% python3 -q
>>> import numpy as np
>>> np.set_printoptions(suppress=True, linewidth=120)
>>> rng = np.random.default_rng(600066)
>>> M = rng.normal(size=(17, 4)) + 3 * np.array([3, -8, -5, -3])
>>> M.round(2)
array([[  8.65, -23.39, -15.73,  -9.51],
       [  8.75, -25.18, -16.91, -10.62],
       [  7.65, -24.52, -14.97,  -9.52],
       [  9.97, -23.5 , -14.27,  -8.48],
       [  8.52, -24.93, -14.11,  -8.75],
       [  8.48, -22.54, -16.01,  -9.05],
       [  8.77, -23.67, -14.63,  -8.97],
       [ 10.89, -24.23, -16.27,  -5.04],
       [  7.43, -25.17, -15.68,  -9.25],
       [  8.74, -22.98, -14.8 ,  -9.22],
       [  7.93, -24.99, -15.12,  -9.45],
       [  7.79, -24.73, -14.12,  -9.57],
       [  9.53, -25.05, -14.38,  -8.89],
       [  7.68, -25.21, -14.26,  -9.33],
       [ 10.37, -24.25, -16.27,  -8.98],
       [  9.28, -24.17, -16.45,  -9.82],
       [ 10.26, -24.45, -16.67, -10.27]])
>>> Ac = M - M.mean(axis=0)
>>> left, sv, vt = np.linalg.svd(Ac, full_matrices=False)
>>> print(np.linalg.matrix_rank(Ac))
4
>>> np.round(Ac.mean(axis=0), 2) + 0
array([0., 0., 0., 0.])
>>> np.abs(left[:, 0]).argmax()
np.int64(7)
>>> np.searchsorted(np.cumsum(sv ** 2) / (sv ** 2).sum(), 0.9) + 1
np.int64(3)
>>> np.round(np.abs(vt[-1]), 2)
array([0.7 , 0.16, 0.55, 0.43])
>>> def softmax(z):
...     e = np.exp(z - z.max(axis=-1, keepdims=True))
...     return e / e.sum(axis=-1, keepdims=True)
... 
>>> np.round(softmax(M[4] + -2), 2) + 0
array([1., 0., 0., 0.])
>>> np.round(softmax(M[4]), 2) + 0
array([1., 0., 0., 0.])
>>> att = M @ M.T / np.sqrt(4)
>>> print(np.round(softmax(att)[4] @ M, 2))
[  8.75 -25.18 -16.9  -10.62]
>>> Ac = M - M.mean(axis=0)
>>> vecs = np.linalg.svd(Ac)[2][:1]
>>> M2 = Ac - Ac @ vecs.T @ vecs
>>> np.round(M2.std(axis=0), 2)
array([0.52, 0.75, 0.89, 0.64])
>>> round(float(np.linalg.norm(M2) / np.linalg.norm(Ac)), 2)
0.73
>>> np.round((Ac @ vecs.T).std(axis=0), 2)
array([1.35])
>>> np.round(np.cov(Ac @ vecs.T, rowvar=False), 2)
np.float64(1.92)
>>> E = np.load("test8.npy")
>>> E
array([[-1, -2,  2, -2, -1],
       [-2,  0, -2, -2,  2],
       [ 3, -2,  0,  3,  2],
       [-3, -3,  2, -3, -1],
       [ 1,  3, -1, -1, -2]])
>>> vec = np.array([2, 1, 2, 1, 2])
>>> E @ vec
array([ -4,  -6,  11, -10,  -2])
>>> np.sign((E @ vec).round(6))
array([-1, -1,  1, -1, -1])
>>> (E * vec).sum(axis=1)
array([ -4,  -6,  11, -10,  -2])
>>> E @ (2 * vec)
array([ -8, -12,  22, -20,  -4])
>>> np.linalg.norm(E @ vec) <= np.linalg.norm(E, 2) * np.linalg.norm(vec) + 1e-9
np.True_
>>> E @ np.ones(5)
array([-4., -4.,  6., -8.,  0.])
>>> O, vecs = np.linalg.qr(E[:, :4])[0], np.linalg.qr(E[:, 4:])[0]
>>> sv = np.linalg.svd(O.T @ vecs, compute_uv=False)
>>> sv.round(2)
array([0.99])
>>> O = E.astype(float).copy()
>>> for j in range(5):
...     O[:, j] -= O[:, :j] @ (O[:, :j].T @ O[:, j])
...     O[:, j] /= np.linalg.norm(O[:, j])
... 
>>> np.round(O.T @ O, 2) + 0
array([[1., 0., 0., 0., 0.],
       [0., 1., 0., 0., 0.],
       [0., 0., 1., 0., 0.],
       [0., 0., 0., 1., 0.],
       [0., 0., 0., 0., 1.]])
